% ipython --no-banner

In [1]: import numpy as np

In [2]: from numpy import linalg as LA

In [3]: np.set_printoptions(suppress=True, linewidth=140)

In [4]: def rd(a):
   ...:     return np.round(a, 1) + 0
   ...: 

In [5]: m1 = np.load("sample6.npy")

In [6]: m1
Out[6]: 
array([[13, 42,  5, 50, 32, 28, 39, 44, 23,  8, 60, 36],
       [19, 34,  8, 39, 26, 39, 33, 47, 25, 15, 59, 34],
       [13, 21,  9, 22,  7, 38, 27, 39, 26,  6, 42, 34],
       [23, 33, 10, 37, 25, 47, 33, 52, 28, 19, 63, 36]])

In [7]: # rank 3

In [8]: r = LA.matrix_rank(m1)

In [9]: r
Out[9]: np.int64(3)

In [10]: N = LA.svd(m1)[2][r:].T

In [11]: [int(LA.matrix_rank(m1[:, :j + 1])) for j in range(12)]
Out[11]: [1, 2, 3, 3, 3, 3, 3, 3, 3, 3, 3, 3]

In [12]: np.allclose(m1 @ N, 0)
Out[12]: True

In [13]: K = np.load("arr.npy")

In [14]: K
Out[14]: 
array([[ -0.9,   1.5,   1.6,   0.7,  -1.5],
       [  4.9,  -7.9,  -9.1,  -3. ,   7.8],
       [  1.3,  -2.2,  -2.2,  -0.8,   2. ],
       [ -1.2,   2. ,   2. ,   0.8,  -2. ],
       [  8.6, -13.7, -15.4,  -5.2,  13.6],
       [  2.9,  -4.7,  -5.2,  -1.6,   4.7],
       [ -6.2,  10.1,  11.3,   3.7,  -9.9],
       [ 10.5, -16.8, -18.5,  -6.3,  16.5],
       [  2.9,  -4.6,  -5.2,  -1.6,   4.5],
       [  5. ,  -7.8,  -8.9,  -3. ,   7.7],
       [-12.4,  19.7,  22. ,   7.4, -19.5],
       [ -1.4,   2. ,   2.3,   0.6,  -1.8],
       [ -5. ,   8. ,   8.6,   2.7,  -7.7],
       [  3.4,  -5.3,  -6. ,  -2.1,   5.4],
       [ -3.6,   6. ,   6.7,   2.2,  -6. ],
       [ -2.6,   3.9,   4.3,   1.5,  -3.8],
       [ -1.8,   2.7,   3. ,   0.9,  -2.6],
       [ -4.1,   6.7,   7.5,   2.5,  -6.7],
       [  4.8,  -7.6,  -8.3,  -2.9,   7.5],
       [  8.6, -13.7, -15.4,  -5.3,  13.7],
       [ -1.1,   1.8,   1.8,   0.5,  -1.7],
       [ -3.4,   5.4,   6.1,   2.1,  -5.5],
       [  2.2,  -3.4,  -3.8,  -1. ,   3.4],
       [  9.8, -15.4, -17.6,  -5.8,  15.6],
       [ -0.4,   0.7,   0.8,   0.2,  -0.7],
       [  4.1,  -6.5,  -7.3,  -2.5,   6.5],
       [ -2. ,   3.1,   3.6,   1.3,  -3.1],
       [ 10.4, -16.6, -18.8,  -6.1,  16.5],
       [  2.2,  -3.7,  -3.9,  -1.3,   3.4],
       [  7.3, -11.9, -13.4,  -4.4,  11.9],
       [ -4.1,   6.6,   7.3,   2.6,  -6.5],
       [ -3. ,   5.3,   5.9,   1.7,  -5.1],
       [  6.2,  -9.9, -11.1,  -3.5,   9.8],
       [ -3.3,   5.2,   6. ,   2. ,  -5.2],
       [  6.3, -10.1, -11.5,  -3.8,  10.3],
       [  1.3,  -2.2,  -2.5,  -0.9,   2.3],
       [ -2.2,   3.7,   4.1,   1.3,  -3.5],
       [ -9.9,  15.7,  17.6,   5.9, -15.5],
       [  1.4,  -2.2,  -2.4,  -0.7,   2.2],
       [ -2.1,   3.3,   3.8,   1.1,  -3.3],
       [ -5.9,   9.5,  10.7,   3.3,  -9.4]])

In [15]: rng = np.random.default_rng(5081)

In [16]: other = K + rng.integers(-2, 3, (41, 1)) @ rng.integers(-2, 3, (1, 5))

In [17]: rd(other)
Out[17]: 
array([[ -0.9,   5.5,   5.6,   4.7,  -1.5],
       [  4.9,  -3.9,  -5.1,   1. ,   7.8],
       [  1.3,  -2.2,  -2.2,  -0.8,   2. ],
       [ -1.2,   0. ,   0. ,  -1.2,  -2. ],
       [  8.6, -11.7, -13.4,  -3.2,  13.6],
       [  2.9,  -2.7,  -3.2,   0.4,   4.7],
       [ -6.2,  12.1,  13.3,   5.7,  -9.9],
       [ 10.5, -16.8, -18.5,  -6.3,  16.5],
       [  2.9,  -0.6,  -1.2,   2.4,   4.5],
       [  5. ,  -9.8, -10.9,  -5. ,   7.7],
       [-12.4,  23.7,  26. ,  11.4, -19.5],
       [ -1.4,   2. ,   2.3,   0.6,  -1.8],
       [ -5. ,   6. ,   6.6,   0.7,  -7.7],
       [  3.4,  -5.3,  -6. ,  -2.1,   5.4],
       [ -3.6,   6. ,   6.7,   2.2,  -6. ],
       [ -2.6,   1.9,   2.3,  -0.5,  -3.8],
       [ -1.8,   6.7,   7. ,   4.9,  -2.6],
       [ -4.1,  10.7,  11.5,   6.5,  -6.7],
       [  4.8,  -7.6,  -8.3,  -2.9,   7.5],
       [  8.6,  -9.7, -11.4,  -1.3,  13.7],
       [ -1.1,  -0.2,  -0.2,  -1.5,  -1.7],
       [ -3.4,   7.4,   8.1,   4.1,  -5.5],
       [  2.2,  -5.4,  -5.8,  -3. ,   3.4],
       [  9.8, -19.4, -21.6,  -9.8,  15.6],
       [ -0.4,  -1.3,  -1.2,  -1.8,  -0.7],
       [  4.1,  -4.5,  -5.3,  -0.5,   6.5],
       [ -2. ,  -0.9,  -0.4,  -2.7,  -3.1],
       [ 10.4, -14.6, -16.8,  -4.1,  16.5],
       [  2.2,  -7.7,  -7.9,  -5.3,   3.4],
       [  7.3,  -9.9, -11.4,  -2.4,  11.9],
       [ -4.1,   2.6,   3.3,  -1.4,  -6.5],
       [ -3. ,   7.3,   7.9,   3.7,  -5.1],
       [  6.2, -13.9, -15.1,  -7.5,   9.8],
       [ -3.3,   3.2,   4. ,   0. ,  -5.2],
       [  6.3, -12.1, -13.5,  -5.8,  10.3],
       [  1.3,  -6.2,  -6.5,  -4.9,   2.3],
       [ -2.2,   1.7,   2.1,  -0.7,  -3.5],
       [ -9.9,  17.7,  19.6,   7.9, -15.5],
       [  1.4,  -4.2,  -4.4,  -2.7,   2.2],
       [ -2.1,   1.3,   1.8,  -0.9,  -3.3],
       [ -5.9,   9.5,  10.7,   3.3,  -9.4]])

In [18]: rd(LA.svd(other - K, compute_uv=False))
Out[18]: array([29.6,  0. ,  0. ,  0. ,  0. ])
